% ipython --no-banner

In [1]: import numpy as np

In [2]: np.set_printoptions(precision=2, suppress=True, linewidth=120)

In [3]: m1 = np.loadtxt("block16.csv", delimiter=",")

In [4]: m1
Out[4]: 
array([[-3.,  0.,  0.,  0.],
       [ 3.,  0.,  0.,  0.],
       [-1., -2.,  1.,  0.],
       [ 1.,  0.,  1., -2.]])

In [5]: M2 = np.array([[-1, 1], [0, -2]])

In [6]: Z = np.kron(M2, m1)

In [7]: np.linalg.matrix_rank(Z)
Out[7]: np.int64(6)

In [8]: round(float(np.linalg.norm(Z, 2)), 2), round(float(np.linalg.norm(M2, 2) * np.linalg.norm(m1, 2)), 2)
Out[8]: (10.36, 10.36)

In [9]: Z.shape
Out[9]: (8, 8)

In [10]: np.linalg.norm(m1, axis=1)
Out[10]: array([3.  , 3.  , 2.45, 2.45])

In [11]: np.linalg.norm(m1, axis=1).argmax()
Out[11]: np.int64(0)

In [12]: rng = np.random.default_rng(740846)

In [13]: M = rng.normal(size=(19, 7)) + 3 * np.array([2, 2, 1, 3, 2, 2, 0])

In [14]: M
Out[14]: 
array([[ 5.84,  4.47,  4.27,  8.77,  7.23,  5.13, -0.15],
       [ 4.86,  6.95,  2.04,  9.52,  4.57,  6.06,  0.86],
       [ 7.3 ,  5.96,  2.99,  9.66,  7.57,  5.  ,  0.22],
       [ 4.84,  6.41,  4.3 ,  9.44,  6.35,  6.46, -0.18],
       [ 4.34,  5.73,  2.66,  8.62,  6.82,  6.43, -0.35],
       [ 5.01,  5.47,  3.86,  7.43,  6.41,  4.28,  0.21],
       [ 5.38,  6.24,  2.66,  8.79,  7.47,  5.79,  0.03],
       [ 5.39,  7.03,  4.74, 10.27,  6.35,  5.15, -0.85],
       [ 5.83,  5.95,  2.4 ,  9.83,  6.26,  5.67,  0.7 ],
       [ 5.5 ,  4.18,  4.22,  8.59,  4.58,  4.96,  0.01],
       [ 4.65,  6.22,  2.91,  9.24,  4.61,  6.06, -0.73],
       [ 8.21,  4.41,  3.  ,  9.7 ,  6.91,  4.04,  0.25],
       [ 5.25,  5.29,  2.96,  8.46,  4.19,  5.74,  1.21],
       [ 4.19,  5.57,  4.86,  7.97,  4.06,  5.23,  0.06],
       [ 7.06,  7.81,  2.97,  8.09,  5.03,  5.51, -0.13],
       [ 4.36,  6.63,  2.35,  9.32,  5.45,  4.  ,  0.26],
       [ 5.64,  4.61,  2.91,  9.07,  6.19,  6.96, -1.19],
       [ 4.45,  6.13,  2.76,  8.19,  5.65,  6.99,  1.5 ],
       [ 6.97,  4.07,  0.24,  8.94,  5.43,  6.  ,  0.05]])

In [15]: idx = M[:, 6] > np.median(M[:, 6])

In [16]: u = M[idx].mean(axis=0) - M[~idx].mean(axis=0)

In [17]: u
Out[17]: array([-0.07,  0.14, -0.16, -0.09, -0.33, -0.62,  0.94])

In [18]: idx.astype(int)
Out[18]: array([0, 1, 1, 0, 0, 1, 0, 0, 1, 0, 0, 1, 1, 1, 0, 1, 0, 1, 0])

In [19]: ((M - M.mean(axis=0)) @ u > 0).astype(int)
Out[19]: array([0, 1, 0, 0, 0, 1, 0, 0, 1, 1, 0, 1, 1, 1, 1, 1, 0, 1, 0])

In [20]: arr = rng.normal(size=(31, 7)) + 5 * np.array([-1, 2, 2, 1, 1, -3, 2])

In [21]: arr
Out[21]: 
array([[ -5.04,   9.92,  10.68,   3.89,   4.69, -14.65,   9.79],
       [ -5.59,  10.15,   8.06,   6.46,   7.13, -15.69,   9.47],
       [ -5.96,   9.82,  10.9 ,   4.31,   4.72, -15.16,  11.32],
       [ -4.62,  10.61,   9.71,   4.49,   4.9 , -16.08,  10.28],
       [ -4.37,   9.63,  11.86,   5.72,   6.7 , -13.52,  10.1 ],
       [ -4.15,   8.12,  10.68,   4.54,   3.77, -14.02,   9.59],
       [ -5.49,  11.51,  11.3 ,   5.45,   4.25, -14.27,  10.1 ],
       [ -3.66,   9.82,   9.66,   5.  ,   4.04, -16.06,   8.7 ],
       [ -5.77,  11.77,   8.93,   4.93,   5.1 , -14.26,   9.34],
       [ -7.03,  10.48,  10.44,   6.56,   4.8 , -13.57,  10.59],
       [ -4.18,   9.39,   9.49,   3.47,   4.65, -15.32,   9.98],
       [ -5.55,  10.23,  10.35,   6.15,   2.95, -15.16,   8.98],
       [ -4.29,  12.06,   9.48,   4.32,   3.74, -14.33,   9.76],
       [ -3.6 ,  11.39,  10.12,   5.26,   3.95, -13.42,  10.63],
       [ -5.28,  10.5 ,  11.99,   4.64,   3.92, -15.53,  11.11],
       [ -4.12,  10.57,  10.57,   5.58,   4.62, -15.15,   8.84],
       [ -4.14,  10.32,  10.77,   3.4 ,   4.91, -16.01,  10.36],
       [ -5.34,  10.63,  10.93,   4.88,   4.54, -14.36,   8.57],
       [ -5.01,   9.86,   9.99,   3.72,   4.93, -15.09,  11.01],
       [ -5.17,   9.47,   9.72,   6.55,   2.01, -15.6 ,   8.54],
       [ -4.34,   8.64,   8.31,   6.04,   6.5 , -15.01,   9.55],
       [ -4.78,   9.29,   8.95,   7.25,   5.79, -15.88,   8.35],
       [ -4.01,  12.81,  11.15,   4.23,   3.73, -16.24,  10.99],
       [ -2.68,   9.96,   9.89,   5.61,   5.29, -15.74,  10.32],
       [ -5.12,  11.85,   9.59,   4.47,   5.52, -15.  ,   9.09],
       [ -4.02,  10.36,  10.46,   4.83,   3.87, -15.04,   9.33],
       [ -2.81,   9.32,  10.32,   3.12,   4.24, -14.86,   9.12],
       [ -3.93,   9.73,   8.57,   4.48,   6.27, -14.15,  11.63],
       [ -6.43,   9.8 ,   9.6 ,   5.31,   4.67, -14.88,  10.5 ],
       [ -5.51,  10.19,   9.56,   4.21,   4.19, -15.2 ,  11.52],
       [ -2.62,   7.92,   9.79,   6.67,   6.59, -15.42,  11.69]])

In [22]: G = np.cov(arr, rowvar=False)

In [23]: np.corrcoef(arr.T)
Out[23]: 
array([[ 1.  , -0.25, -0.03, -0.18,  0.11, -0.2 ,  0.02],
       [-0.25,  1.  ,  0.17, -0.22, -0.27,  0.06, -0.01],
       [-0.03,  0.17,  1.  , -0.24, -0.38,  0.16,  0.15],
       [-0.18, -0.22, -0.24,  1.  ,  0.22,  0.03, -0.25],
       [ 0.11, -0.27, -0.38,  0.22,  1.  ,  0.06,  0.22],
       [-0.2 ,  0.06,  0.16,  0.03,  0.06,  1.  ,  0.08],
       [ 0.02, -0.01,  0.15, -0.25,  0.22,  0.08,  1.  ]])

In [24]: Z = arr[[25, 26]].astype(float)

In [25]: for _ in range(3):
    ...:     idx = np.linalg.norm(arr[:, None] - Z, axis=-1).argmin(axis=1)
    ...:     Z = np.array([arr[idx == j].mean(axis=0) for j in range(2)])
    ...: 

In [26]: idx
Out[26]: array([1, 0, 0, 0, 0, 1, 0, 1, 0, 0, 1, 0, 0, 0, 0, 0, 1, 0, 0, 0, 0, 0, 0, 0, 0, 0, 1, 0, 0, 0, 0])

In [27]: Z
Out[27]: 
array([[ -4.82,  10.37,  10.01,   5.28,   4.83, -14.95,  10.06],
       [ -3.99,   9.48,  10.27,   3.9 ,   4.38, -15.15,   9.59]])

In [28]: Z[1] - Z[0]
Out[28]: array([ 0.83, -0.89,  0.26, -1.38, -0.44, -0.2 , -0.47])

In [29]: np.abs(Z[1] - Z[0]).argmax()
Out[29]: np.int64(3)

In [30]: F = np.load("sample7.npy")

In [31]: F
Out[31]: 
array([[ 0, -1,  0,  2, -1,  1, -1],
       [ 0,  0,  0,  0,  0,  0,  0],
       [ 0, -2,  0,  4, -2,  2, -2],
       [ 0,  3,  0, -6,  3, -3,  3]])

In [32]: blk = np.stack([F, 2 * F, F[::-1]])

In [33]: (blk @ F.T).shape
Out[33]: (3, 4, 4)

In [34]: np.einsum("bij,cij->bc", blk, blk)
Out[34]: 
array([[112, 224, -48],
       [224, 448, -96],
       [-48, -96, 112]])

In [35]: blk.shape
Out[35]: (3, 4, 7)

In [36]: Uu, sigma, vt = np.linalg.svd(F)

In [37]: V = vt[:(sigma > 1e-8).sum()]

In [38]: x0 = F[0] + 2 * F[1] + rng.integers(2) * np.eye(7)[4]

In [39]: x0
Out[39]: array([ 0., -1.,  0.,  2.,  0.,  1., -1.])

In [40]: np.round(np.linalg.norm(x0 - V.T @ V @ x0), 2)
Out[40]: np.float64(0.94)

In [41]: np.diag(V.T @ V)
Out[41]: array([0.  , 0.12, 0.  , 0.5 , 0.12, 0.12, 0.12])

In [42]: rank = np.linalg.matrix_rank(F)

In [43]: rank
Out[43]: np.int64(1)

In [44]: null = np.linalg.svd(F)[2][rank:].T

In [45]: np.round(F @ null, 2) + 0
Out[45]: 
array([[0., 0., 0., 0., 0., 0.],
       [0., 0., 0., 0., 0., 0.],
       [0., 0., 0., 0., 0., 0.],
       [0., 0., 0., 0., 0., 0.]])

In [46]: [int(np.linalg.matrix_rank(F[:i])) for i in range(1, len(F) + 1)]
Out[46]: [1, 1, 1, 1]

In [47]: np.round(null @ null.T, 2) + 0
Out[47]: 
array([[ 1.  ,  0.  ,  0.  ,  0.  ,  0.  ,  0.  ,  0.  ],
       [ 0.  ,  0.87,  0.  ,  0.25, -0.12,  0.12, -0.12],
       [ 0.  ,  0.  ,  1.  ,  0.  ,  0.  ,  0.  ,  0.  ],
       [ 0.  ,  0.25,  0.  ,  0.5 ,  0.25, -0.25,  0.25],
       [ 0.  , -0.12,  0.  ,  0.25,  0.88,  0.13, -0.13],
       [ 0.  ,  0.12,  0.  , -0.25,  0.13,  0.88,  0.13],
       [ 0.  , -0.12,  0.  ,  0.25, -0.13,  0.13,  0.88]])
